$ ipython --no-banner

In [1]: import numpy as np

In [2]: from numpy import linalg as LA

In [3]: np.set_printoptions(precision=2, suppress=True, linewidth=140)

In [4]: E = np.loadtxt("arr.csv", delimiter=",")

In [5]: E
Out[5]: 
array([[-1.,  2.,  2., -1.,  1., -1., -2., -1.],
       [ 0.,  0.,  0.,  0.,  0.,  0.,  0.,  0.],
       [-2.,  4.,  4., -2.,  2., -2., -4., -2.],
       [ 0.,  0.,  0.,  0.,  0.,  0.,  0.,  0.],
       [-2.,  4.,  4., -2.,  2., -2., -4., -2.],
       [ 0.,  0.,  0.,  0.,  0.,  0.,  0.,  0.],
       [-1.,  2.,  2., -1.,  1., -1., -2., -1.],
       [-2.,  4.,  4., -2.,  2., -2., -4., -2.],
       [-2.,  4.,  4., -2.,  2., -2., -4., -2.],
       [-2.,  4.,  4., -2.,  2., -2., -4., -2.],
       [-2.,  4.,  4., -2.,  2., -2., -4., -2.],
       [-1.,  2.,  2., -1.,  1., -1., -2., -1.],
       [-2.,  4.,  4., -2.,  2., -2., -4., -2.]])

In [6]: left, sv, Vt = LA.svd(E, full_matrices=False)

In [7]: np.allclose(left * sv @ Vt, E)
Out[7]: True

In [8]: np.abs(Vt[0])
Out[8]: array([0.24, 0.49, 0.49, 0.24, 0.24, 0.24, 0.49, 0.24])

In [9]: left, sv, Vt = LA.svd(E)

In [10]: np.argmax(sv[:-1] / (sv[1:] + 1e-6)) + 1
Out[10]: np.int64(1)

In [11]: other = left[:, :1] @ np.diag(sv[:1]) @ Vt[:1]

In [12]: other
Out[12]: 
array([[-1.,  2.,  2., -1.,  1., -1., -2., -1.],
       [ 0.,  0.,  0.,  0.,  0.,  0.,  0.,  0.],
       [-2.,  4.,  4., -2.,  2., -2., -4., -2.],
       [ 0.,  0.,  0.,  0.,  0.,  0.,  0.,  0.],
       [-2.,  4.,  4., -2.,  2., -2., -4., -2.],
       [ 0.,  0.,  0.,  0.,  0.,  0.,  0.,  0.],
       [-1.,  2.,  2., -1.,  1., -1., -2., -1.],
       [-2.,  4.,  4., -2.,  2., -2., -4., -2.],
       [-2.,  4.,  4., -2.,  2., -2., -4., -2.],
       [-2.,  4.,  4., -2.,  2., -2., -4., -2.],
       [-2.,  4.,  4., -2.,  2., -2., -4., -2.],
       [-1.,  2.,  2., -1.,  1., -1., -2., -1.],
       [-2.,  4.,  4., -2.,  2., -2., -4., -2.]])

In [13]: LA.matrix_rank(other)
Out[13]: np.int64(1)

In [14]: w1 = np.array([[3, 3], [0, 1], [1, 3], [3, 1], [2, 0], [0, 2], [1, 3], [3, 2]])

In [15]: coef = np.array([4, -4])

In [16]: hid = np.maximum(E @ w1 + coef, 0)

In [17]: (hid > 0).astype(int)
Out[17]: 
array([[0, 0],
       [1, 0],
       [0, 0],
       [1, 0],
       [0, 0],
       [1, 0],
       [0, 0],
       [0, 0],
       [0, 0],
       [0, 0],
       [0, 0],
       [0, 0],
       [0, 0]])

In [18]: hid
Out[18]: 
array([[0., 0.],
       [4., 0.],
       [0., 0.],
       [4., 0.],
       [0., 0.],
       [4., 0.],
       [0., 0.],
       [0., 0.],
       [0., 0.],
       [0., 0.],
       [0., 0.],
       [0., 0.],
       [0., 0.]])

In [19]: LA.matrix_rank(hid)
Out[19]: np.int64(1)

In [20]: cent = np.array([[0, 1, 2], [1, 1, 2]])

In [21]: w1 @ cent
Out[21]: 
array([[ 3,  6, 12],
       [ 1,  1,  2],
       [ 3,  4,  8],
       [ 1,  4,  8],
       [ 0,  2,  4],
       [ 2,  2,  4],
       [ 3,  4,  8],
       [ 2,  5, 10]])

In [22]: F = np.load("case2.npy")

In [23]: print(F)
[[  0.93   0.65   1.86  -1.    -0.58]
 [ -0.55  -6.76  -1.11  -1.     8.32]
 [  1.52   3.62   3.05  -1.    -4.15]
 [  0.51  -1.47   1.01  -1.     1.97]
 [  1.1    1.48   2.19  -1.    -1.58]
 [  0.75  -0.24   1.5   -1.     0.49]
 [  1.7    4.48   3.39  -1.    -5.18]
 [  1.26   2.29   2.52  -1.    -2.55]
 [  1.63   4.15   3.26  -1.    -4.78]
 [ -0.33  -5.63  -0.65  -1.     6.95]
 [  1.46   3.28   2.91  -1.    -3.73]
 [ -0.12  -4.61  -0.24  -1.     5.73]
 [  1.53   3.63   3.05  -1.    -4.16]
 [  1.86   5.31   3.72  -1.    -6.17]
 [  1.69   4.44   3.37  -1.    -5.12]
 [  0.93   0.66   1.86  -1.    -0.59]
 [  1.43   3.17   2.87  -1.    -3.61]
 [  2.53   8.63   5.05  -1.   -10.16]
 [  1.66   4.32   3.33  -1.    -4.98]
 [  0.51  -1.43   1.03  -1.     1.92]
 [ -0.71  -7.55  -1.42  -1.     9.26]
 [  0.13  -3.34   0.26  -1.     4.21]]

In [24]: F.shape
Out[24]: (22, 5)

In [25]: print(np.count_nonzero(F))
110

In [26]: round(np.abs(F).max(), 2)
Out[26]: np.float64(10.16)

In [27]: F.sum(axis=0)
Out[27]: array([ 21.42,  19.08,  42.83, -22.  , -18.49])

In [28]: other = F / LA.norm(F, axis=1)
Traceback (most recent call last):
  Cell In[28], line 1
    other = F / LA.norm(F, axis=1)
ValueError: operands could not be broadcast together with shapes (22,5) (22,) 


In [29]: other = F / LA.norm(F, axis=1, keepdims=True)

In [30]: G = other @ other.T

In [31]: np.argwhere(np.triu(np.abs(G) > 0.95, 1))
Out[31]: 
array([[ 0, 15],
       [ 1,  9],
       [ 1, 11],
       [ 1, 20],
       [ 1, 21],
       [ 2,  6],
       [ 2,  7],
       [ 2,  8],
       [ 2, 10],
       [ 2, 12],
       [ 2, 13],
       [ 2, 14],
       [ 2, 16],
       [ 2, 17],
       [ 2, 18],
       [ 3, 19],
       [ 4,  7],
       [ 4, 10],
       [ 4, 16],
       [ 6,  7],
       [ 6,  8],
       [ 6, 10],
       [ 6, 12],
       [ 6, 13],
       [ 6, 14],
       [ 6, 16],
       [ 6, 17],
       [ 6, 18],
       [ 7,  8],
       [ 7, 10],
       [ 7, 12],
       [ 7, 13],
       [ 7, 14],
       [ 7, 16],
       [ 7, 18],
       [ 8, 10],
       [ 8, 12],
       [ 8, 13],
       [ 8, 14],
       [ 8, 16],
       [ 8, 17],
       [ 8, 18],
       [ 9, 11],
       [ 9, 20],
       [ 9, 21],
       [10, 12],
       [10, 13],
       [10, 14],
       [10, 16],
       [10, 17],
       [10, 18],
       [11, 20],
       [11, 21],
       [12, 13],
       [12, 14],
       [12, 16],
       [12, 17],
       [12, 18],
       [13, 14],
       [13, 16],
       [13, 17],
       [13, 18],
       [14, 16],
       [14, 17],
       [14, 18],
       [16, 17],
       [16, 18],
       [17, 18],
       [17, 20],
       [20, 21]])

In [32]: print(G[13])
[ 0.74 -0.92  1.   -0.54  0.92  0.2   1.    0.97  1.   -0.9   0.99 -0.88  1.    1.    1.    0.74  0.99  1.    1.   -0.52 -0.92 -0.82]

In [33]: round(np.degrees(np.arccos(np.clip(G[13, 3], -1, 1))), 2)
Out[33]: np.float64(122.49)
